$ python -q
>>> import numpy as np
>>> import numpy.linalg as la
>>> np.set_printoptions(precision=3, suppress=True, linewidth=140)
>>> rd = lambda a: np.round(a, 3) + 0
>>> u = np.array([1, 1, 2, 2, 3, 3]) + 0.5
>>> F = np.outer(u, u) / (u @ u)
>>> rd(F)
array([[0.054, 0.054, 0.09 , 0.09 , 0.127, 0.127],
       [0.054, 0.054, 0.09 , 0.09 , 0.127, 0.127],
       [0.09 , 0.09 , 0.151, 0.151, 0.211, 0.211],
       [0.09 , 0.09 , 0.151, 0.151, 0.211, 0.211],
       [0.127, 0.127, 0.211, 0.211, 0.295, 0.295],
       [0.127, 0.127, 0.211, 0.211, 0.295, 0.295]])
>>> Uu, sig, Vt = la.svd(F)
>>> print(np.argmax(sig[:-1] / (sig[1:] + 1e-6)) + 1)
1
>>> A2 = Uu[:, :1] @ np.diag(sig[:1]) @ Vt[:1]
>>> la.matrix_rank(A2)
np.int64(1)
>>> rd(la.norm(F - A2, 2)), rd(sig[1])
(np.float64(0.0), np.float64(0.0))
>>> print(rd(la.norm(F - A2) / la.norm(F)))
0.0
>>> rd(A2)
array([[0.054, 0.054, 0.09 , 0.09 , 0.127, 0.127],
       [0.054, 0.054, 0.09 , 0.09 , 0.127, 0.127],
       [0.09 , 0.09 , 0.151, 0.151, 0.211, 0.211],
       [0.09 , 0.09 , 0.151, 0.151, 0.211, 0.211],
       [0.127, 0.127, 0.211, 0.211, 0.295, 0.295],
       [0.127, 0.127, 0.211, 0.211, 0.295, 0.295]])
>>> vals, evecs = la.eigh(F)
>>> x = np.array([3, 5, -1, 3, -5, 1])
>>> rd(np.abs(F).sum(axis=1).max()), rd(np.abs(vals).max())
(np.float64(1.265), np.float64(1.0))
>>> rd(x @ F @ x / (x @ x)), rd(vals[0]), rd(vals[-1])
(np.float64(0.003), np.float64(0.0), np.float64(1.0))
>>> np.abs(np.diag(la.qr(F)[1])) > 1e-9
array([ True, False, False, False, False, False])
>>> la.lstsq(F[:-1].T, F[-1])[2]
np.int32(1)
>>> np.unique(F.round(6), axis=0).shape
(3, 6)
>>> rd(la.norm(F, 2) / la.norm(F))
np.float64(1.0)
>>> print(la.matrix_rank(F, rtol=0.1))
1
>>> rng = np.random.default_rng(4)
>>> idx = rng.permutation(6)
>>> idx
array([1, 2, 0, 5, 4, 3])
>>> A2 = F[idx][:, idx]
>>> np.allclose(A2, F)
False
>>> rd(np.diag(A2))
array([0.054, 0.151, 0.054, 0.295, 0.295, 0.151])
>>> print(np.trace(A2))
1.0
>>> rd(la.det(A2)), rd(la.det(F[idx]))
(np.float64(0.0), np.float64(0.0))
>>> m1 = np.load("sample10.npy")
>>> print(m1)
[[ 3  0  0  0  0  0]
 [-3  2  0  0  0  0]
 [ 1  1 -3  0  0  0]
 [ 1 -3  3 -3  0  0]
 [ 3 -1 -2  0 -1  0]
 [-1 -2 -3  0  1  3]]
>>> u, v = m1[0], m1[5]
>>> print(u @ u)
9
>>> p = (u @ v) / (u @ u) * u
>>> (v - p) @ u
np.float64(0.0)
>>> np.outer(u, v)
array([[-3, -6, -9,  0,  3,  9],
       [ 0,  0,  0,  0,  0,  0],
       [ 0,  0,  0,  0,  0,  0],
       [ 0,  0,  0,  0,  0,  0],
       [ 0,  0,  0,  0,  0,  0],
       [ 0,  0,  0,  0,  0,  0]])
>>> K = np.loadtxt("run19.csv", delimiter=",")
>>> rd(K)
array([[0.712, 0.453],
       [0.453, 0.288]])
>>> x = np.array([3, 7])
>>> h1 = np.maximum(K @ x, 0)
>>> print(rd(np.tanh(K @ x)))
[1.    0.998]
>>> rd(K * (h1 > 1e-9)[:, None])
array([[0.712, 0.453],
       [0.453, 0.288]])
>>> rd(np.maximum(K @ (3 * x), 0))
array([15.918, 10.129])
>>> print(rd(K.T @ h1))
[5.306 3.376]
>>> np.flatnonzero(h1 > 1e-9)
array([0, 1])
>>> W0 = np.array([[1, 3, 3, 0, 5], [0, 5, 1, 0, 2], [2, 4, 3, 3, 2], [3, 3, 0, 0, 5]]) * (rng.random((4, 5)) < 0.3)
>>> W0
array([[0, 0, 0, 0, 0],
       [0, 0, 0, 0, 0],
       [0, 0, 0, 0, 2],
       [0, 0, 0, 0, 5]])
>>> rank = la.matrix_rank(W0)
>>> rank
np.int64(1)
>>> null = la.svd(W0)[2][rank:].T
>>> null.shape
(5, 4)
>>> [int(la.matrix_rank(np.delete(W0, i, axis=0))) for i in range(4)]
[1, 1, 1, 1]
>>> null @ null.T
array([[1., 0., 0., 0., 0.],
       [0., 1., 0., 0., 0.],
       [0., 0., 1., 0., 0.],
       [0., 0., 0., 1., 0.],
       [0., 0., 0., 0., 0.]])
>>> [int(la.matrix_rank(W0[:, :j + 1])) for j in range(5)]
[0, 0, 0, 0, 1]
>>> [int(la.matrix_rank(W0[:i])) for i in range(1, len(W0) + 1)]
[0, 0, 1, 1]
>>> t3 = np.stack([W0, -3 * W0, W0[::-1]])
>>> print(rd(la.norm(t3, axis=(1, 2))))
[ 5.385 16.155  5.385]
>>> print((t3 @ W0.T).shape)
(3, 4, 4)
>>> Uu, sig, Vt = la.svd(W0)
>>> np.argmax(sig[:-1] / (sig[1:] + 1e-6)) + 1
np.int64(1)
>>> A2 = Uu[:, :1] @ np.diag(sig[:1]) @ Vt[:1]
>>> rd(np.abs(W0 - A2).max())
np.float64(0.0)
>>> rd(A2)
array([[0., 0., 0., 0., 0.],
       [0., 0., 0., 0., 0.],
       [0., 0., 0., 0., 2.],
       [0., 0., 0., 0., 5.]])
>>> Uu, sig, Vt = la.svd(W0)
>>> evecs = Vt[:(sig > 1e-8).sum()]
>>> x = W0[1] + 2 * W0[0] + rng.integers(2) * np.eye(5)[4]
>>> x
array([0., 0., 0., 0., 0.])
>>> evecs.T @ evecs
array([[0., 0., 0., 0., 0.],
       [0., 0., 0., 0., 0.],
       [0., 0., 0., 0., 0.],
       [0., 0., 0., 0., 0.],
       [0., 0., 0., 0., 1.]])
>>> np.allclose(evecs.T @ evecs @ x, x)
True
>>> rd(la.norm(x - evecs.T @ evecs @ x))
np.float64(0.0)
>>> print(la.matrix_rank(np.vstack([W0, x])))
1
>>> np.diag(evecs.T @ evecs)
array([0., 0., 0., 0., 1.])
